% python3 -q
>>> import numpy as np
>>> np.set_printoptions(precision=1, suppress=True, linewidth=200)
>>> other = np.array([[3], [1], [3], [3]])
>>> C = np.array([[3, 3, 1, 2]])
>>> M = other @ C
>>> M
array([[9, 9, 3, 6],
       [3, 3, 1, 2],
       [9, 9, 3, 6],
       [9, 9, 3, 6]])
>>> # columns 0 and 1 are equal
>>> U, sigma, VT = np.linalg.svd(M)
>>> print(sigma.round(1) + 0)
[25.4  0.   0.   0. ]
>>> print(np.argmax(sigma[:-1] / (sigma[1:] + 1e-6)) + 1)
1
>>> other = U[:, :1] @ np.diag(sigma[:1]) @ VT[:1]
>>> print(np.linalg.matrix_rank(M, rtol=0.05))
1
>>> np.linalg.matrix_rank(other)
np.int64(1)
>>> J = np.loadtxt("layer2.csv", delimiter=",")
>>> print(J)
[[-0.4  0.6 -0.7]
 [-0.9 -0.4  0.2]
 [-0.2  0.7  0.7]]
>>> print(round(float(np.linalg.det(J[::-1])), 1))
-1.0
>>> round(float(np.linalg.det(J.T)), 1)
1.0
>>> Q = J.astype(float).copy()
>>> for j in range(3):
...     Q[:, j] -= Q[:, :j] @ (Q[:, :j].T @ Q[:, j])
...     Q[:, j] /= np.linalg.norm(Q[:, j])
... 
>>> Q
array([[-0.4,  0.6, -0.7],
       [-0.9, -0.4,  0.2],
       [-0.2,  0.7,  0.7]])
>>> np.round(Q.T @ J, 1) + 0
array([[1., 0., 0.],
       [0., 1., 0.],
       [0., 0., 1.]])
>>> round(float(np.linalg.norm(J, 1)), 1), round(np.linalg.norm(J, np.inf), 1)
(1.7, np.float64(1.7))
>>> np.round(np.linalg.norm(J, 2), 1)
np.float64(1.0)
>>> np.linalg.norm(J, axis=1).argmax()
np.int64(1)
>>> round(np.linalg.norm(J[1], 1), 1), np.round(np.linalg.norm(J[1], np.inf), 1)
(np.float64(1.5), np.float64(0.9))
>>> np.linalg.norm(J, axis=1)
array([1., 1., 1.])
>>> np.round(J @ J.T, 1) + 0
array([[1., 0., 0.],
       [0., 1., 0.],
       [0., 0., 1.]])
>>> np.round(J[:, 1] @ J[:, 0], 1)
np.float64(0.0)
>>> blk = np.stack([J, -2 * J, J[::-1]])
>>> print(blk.sum(axis=0))
[[ 0.3  0.1  1.4]
 [ 0.   0.   0. ]
 [-0.3 -0.1 -1.4]]
>>> np.einsum("bij,cij->bc", blk, blk)
array([[ 3., -6.,  1.],
       [-6., 12., -2.],
       [ 1., -2.,  3.]])
>>> print((blk @ J.T).shape)
(3, 3, 3)
>>> np.linalg.matrix_rank(blk)
array([3, 3, 3])
>>> np.linalg.det(blk)
array([ 1., -8., -1.])
>>> feats = np.array([[1, 0, 1, 0, 1, 0],
...     [1, 0, 1, 0, 1, 0],
...     [1, 2, 1, 2, 1, 2],
...     [1, 0, 1, 0, 1, 0],
...     [1, 0, 1, 0, 1, 0],
...     [1, 2, 1, 2, 1, 2]])
>>> # rows 0 and 1 are equal
>>> U, sigma, VT = np.linalg.svd(feats)
>>> V = VT[:(sigma > 1e-8).sum()]
>>> rng = np.random.default_rng(40)
>>> x = feats[3] + 5 * feats[5] + rng.integers(2) * np.eye(6)[4]
>>> x
array([ 6., 10.,  6., 10.,  7., 10.])
>>> np.linalg.matrix_rank(np.vstack([feats, x]))
np.int64(3)
>>> print(np.allclose(V.T @ V @ x, x))
False
>>> np.abs(np.diag(np.linalg.qr(feats)[1])) > 1e-9
array([ True,  True, False, False, False, False])
>>> np.round(feats @ np.linalg.pinv(feats) @ feats, 1) + 0
array([[1., 0., 1., 0., 1., 0.],
       [1., 0., 1., 0., 1., 0.],
       [1., 2., 1., 2., 1., 2.],
       [1., 0., 1., 0., 1., 0.],
       [1., 0., 1., 0., 1., 0.],
       [1., 2., 1., 2., 1., 2.]])
>>> print(np.unique(feats.round(6), axis=0).shape)
(2, 6)
